$ ipython --no-banner

In [1]: import numpy as np

In [2]: import numpy.linalg as la

In [3]: np.set_printoptions(precision=3, suppress=True, linewidth=120, sign=" ")

In [4]: tidy = lambda a: np.round(a, 3) + 0

In [5]: m1 = np.load("x.npy")

In [6]: print(m1)
[[  6   3   9  24  12  18  24   0]
 [  4   2   6  16   8  12  16   0]
 [ -6  -3  -9 -24 -12 -18 -24   0]
 [  0   0   0   0   0   0   0   0]
 [ -2  -1  -3  -8  -4  -6  -8   0]
 [  6   3   9  24  12  18  24   0]]

In [7]: rank = la.matrix_rank(m1)

In [8]: rank
Out[8]: np.int64(1)

In [9]: N = la.svd(m1)[2][rank:].T

In [10]: [int(la.matrix_rank(m1[:, :j + 1])) for j in range(8)]
Out[10]: [1, 1, 1, 1, 1, 1, 1, 1]

In [11]: [int(la.matrix_rank(np.delete(m1, i, axis=0))) for i in range(6)]
Out[11]: [1, 1, 1, 1, 1, 1]

In [12]: N.shape
Out[12]: (8, 7)

In [13]: print(tidy(m1 @ la.pinv(m1) @ m1))
[[  6.   3.   9.  24.  12.  18.  24.   0.]
 [  4.   2.   6.  16.   8.  12.  16.   0.]
 [ -6.  -3.  -9. -24. -12. -18. -24.   0.]
 [  0.   0.   0.   0.   0.   0.   0.   0.]
 [ -2.  -1.  -3.  -8.  -4.  -6.  -8.   0.]
 [  6.   3.   9.  24.  12.  18.  24.   0.]]

In [14]: np.unique(m1.round(6), axis=0).shape
Out[14]: (5, 8)

In [15]: Q, _ = la.qr(np.array([[0.5, 1.8, -0.6, -1.1, -1.8, 0.3],
    ...:     [2.0, -0.3, 0.6, 0.3, -1.5, -0.3],
    ...:     [1.6, 0.3, 0.3, 0.3, -2.0, 0.0],
    ...:     [0.8, 0.3, 0.5, 1.4, 0.5, 0.3],
    ...:     [0.6, 0.6, -0.2, 1.3, 0.4, 1.2],
    ...:     [-0.1, 1.0, 1.5, -1.5, -0.5, -0.6]]))

In [16]: A = 3 * Q

In [17]: tidy(A)
Out[17]: 
array([[-0.536,  2.388,  1.267,  0.847, -0.454,  0.695],
       [-2.146, -0.872, -0.393,  0.904, -1.629, -0.109],
       [-1.716,  0.053,  0.017,  0.304,  2.419, -0.328],
       [-0.858,  0.235, -0.586, -1.996, -0.093,  1.968],
       [-0.644,  0.697,  0.563, -1.81 , -0.527, -2.057],
       [ 0.107,  1.412, -2.565,  0.34 , -0.053, -0.543]])

In [18]: tidy(np.sort(np.abs(la.eigvals(A))))
Out[18]: array([ 3.,  3.,  3.,  3.,  3.,  3.])

In [19]: la.determinant(A)
---------------------------------------------------------------------------
AttributeError                            Traceback (most recent call last)
Cell In[19], line 1
----> 1 la.determinant(A)

AttributeError: module 'numpy.linalg' has no attribute 'determinant'

In [20]: tidy(np.trace(A))
Out[20]: np.float64(-4.457)

In [21]: u, g = A[5], A[2]

In [22]: tidy(u @ u)
Out[22]: np.float64(9.0)

In [23]: tidy(u @ g)
Out[23]: np.float64(0.0)

In [24]: p = (u @ g) / (u @ u) * u

In [25]: tidy(p)
Out[25]: array([ 0.,  0.,  0.,  0.,  0.,  0.])

In [26]: tidy(g - p)
Out[26]: array([-1.716,  0.053,  0.017,  0.304,  2.419, -0.328])

In [27]: arr = np.array([[2, -2, -7, -1],
    ...:     [2, 12, 2, -2],
    ...:     [0, 9, 7, 3],
    ...:     [3, 6, -6, -6],
    ...:     [2, 17, 6, 0],
    ...:     [-1, -2, 2, 2],
    ...:     [3, 18, 3, -3],
    ...:     [1, -4, -6, -2],
    ...:     [-3, -16, -2, 2],
    ...:     [-1, 7, 8, 2],
    ...:     [-2, 5, 10, 4]])

In [28]: rng = np.random.default_rng(927)

In [29]: idx = rng.permutation(6)

In [30]: idx
Out[30]: array([ 5,  4,  2,  1,  3,  0])

In [31]: out = A[idx][:, idx]

In [32]: tidy(np.trace(out))
Out[32]: np.float64(-4.457)

In [33]: tidy(np.diag(out))
Out[33]: array([-0.543, -0.527,  0.017, -0.872, -1.996, -0.536])

In [34]: tidy(np.sort(np.abs(la.eigvals(out))))
Out[34]: array([ 3.,  3.,  3.,  3.,  3.,  3.])

In [35]: cov = arr.T @ arr

In [36]: print(np.diag(cov))
[   46  1228   391    91]

In [37]: np.trace(cov), (arr ** 2).sum()
Out[37]: (np.int64(1756), np.int64(1756))

In [38]: tidy(la.eigvalsh(cov)[::-1])
Out[38]: array([ 1388.11 ,   358.922,     8.968,     0.   ])

In [39]: tidy(la.svd(arr, compute_uv=False) ** 2)
Out[39]: array([ 1388.11 ,   358.922,     8.968,     0.   ])

In [40]: print(np.allclose(cov, cov.T))
True
